$ python3 -q
>>> import numpy as np
>>> np.set_printoptions(precision=2, suppress=True, linewidth=100, floatmode="fixed")
>>> J = np.loadtxt("test4.csv", delimiter=",")
>>> J
array([[ 0.98,  0.05, -0.05,  0.02,  0.02, -0.09, -0.02,  0.05, -0.09, -0.09, -0.05],
       [ 0.05,  0.84,  0.16, -0.05, -0.05,  0.26,  0.05, -0.16,  0.26,  0.26,  0.16],
       [-0.05,  0.16,  0.84,  0.05,  0.05, -0.26, -0.05,  0.16, -0.26, -0.26, -0.16],
       [ 0.02, -0.05,  0.05,  0.98, -0.02,  0.09,  0.02, -0.05,  0.09,  0.09,  0.05],
       [ 0.02, -0.05,  0.05, -0.02,  0.98,  0.09,  0.02, -0.05,  0.09,  0.09,  0.05],
       [-0.09,  0.26, -0.26,  0.09,  0.09,  0.57, -0.09,  0.26, -0.43, -0.43, -0.26],
       [-0.02,  0.05, -0.05,  0.02,  0.02, -0.09,  0.98,  0.05, -0.09, -0.09, -0.05],
       [ 0.05, -0.16,  0.16, -0.05, -0.05,  0.26,  0.05,  0.84,  0.26,  0.26,  0.16],
       [-0.09,  0.26, -0.26,  0.09,  0.09, -0.43, -0.09,  0.26,  0.57, -0.43, -0.26],
       [-0.09,  0.26, -0.26,  0.09,  0.09, -0.43, -0.09,  0.26, -0.43,  0.57, -0.26],
       [-0.05,  0.16, -0.16,  0.05,  0.05, -0.26, -0.05,  0.16, -0.26, -0.26,  0.84]])
>>> vals, evecs = np.linalg.eigh(J)
>>> print(np.round(evecs.T @ evecs, 2) + 0)
[[1.00 0.00 0.00 0.00 0.00 0.00 0.00 0.00 0.00 0.00 0.00]
 [0.00 1.00 0.00 0.00 0.00 0.00 0.00 0.00 0.00 0.00 0.00]
 [0.00 0.00 1.00 0.00 0.00 0.00 0.00 0.00 0.00 0.00 0.00]
 [0.00 0.00 0.00 1.00 0.00 0.00 0.00 0.00 0.00 0.00 0.00]
 [0.00 0.00 0.00 0.00 1.00 0.00 0.00 0.00 0.00 0.00 0.00]
 [0.00 0.00 0.00 0.00 0.00 1.00 0.00 0.00 0.00 0.00 0.00]
 [0.00 0.00 0.00 0.00 0.00 0.00 1.00 0.00 0.00 0.00 0.00]
 [0.00 0.00 0.00 0.00 0.00 0.00 0.00 1.00 0.00 0.00 0.00]
 [0.00 0.00 0.00 0.00 0.00 0.00 0.00 0.00 1.00 0.00 0.00]
 [0.00 0.00 0.00 0.00 0.00 0.00 0.00 0.00 0.00 1.00 0.00]
 [0.00 0.00 0.00 0.00 0.00 0.00 0.00 0.00 0.00 0.00 1.00]]
>>> np.unique(vals.round(6) + 0, return_counts=True)[1]
array([ 1, 10])
>>> (vals > 1e-8).sum(), (vals < -1e-8).sum()
(np.int64(10), np.int64(1))
>>> evecs @ np.diag(vals) @ evecs.T
array([[ 0.98,  0.05, -0.05,  0.02,  0.02, -0.09, -0.02,  0.05, -0.09, -0.09, -0.05],
       [ 0.05,  0.84,  0.16, -0.05, -0.05,  0.26,  0.05, -0.16,  0.26,  0.26,  0.16],
       [-0.05,  0.16,  0.84,  0.05,  0.05, -0.26, -0.05,  0.16, -0.26, -0.26, -0.16],
       [ 0.02, -0.05,  0.05,  0.98, -0.02,  0.09,  0.02, -0.05,  0.09,  0.09,  0.05],
       [ 0.02, -0.05,  0.05, -0.02,  0.98,  0.09,  0.02, -0.05,  0.09,  0.09,  0.05],
       [-0.09,  0.26, -0.26,  0.09,  0.09,  0.57, -0.09,  0.26, -0.43, -0.43, -0.26],
       [-0.02,  0.05, -0.05,  0.02,  0.02, -0.09,  0.98,  0.05, -0.09, -0.09, -0.05],
       [ 0.05, -0.16,  0.16, -0.05, -0.05,  0.26,  0.05,  0.84,  0.26,  0.26,  0.16],
       [-0.09,  0.26, -0.26,  0.09,  0.09, -0.43, -0.09,  0.26,  0.57, -0.43, -0.26],
       [-0.09,  0.26, -0.26,  0.09,  0.09, -0.43, -0.09,  0.26, -0.43,  0.57, -0.26],
       [-0.05,  0.16, -0.16,  0.05,  0.05, -0.26, -0.05,  0.16, -0.26, -0.26,  0.84]])
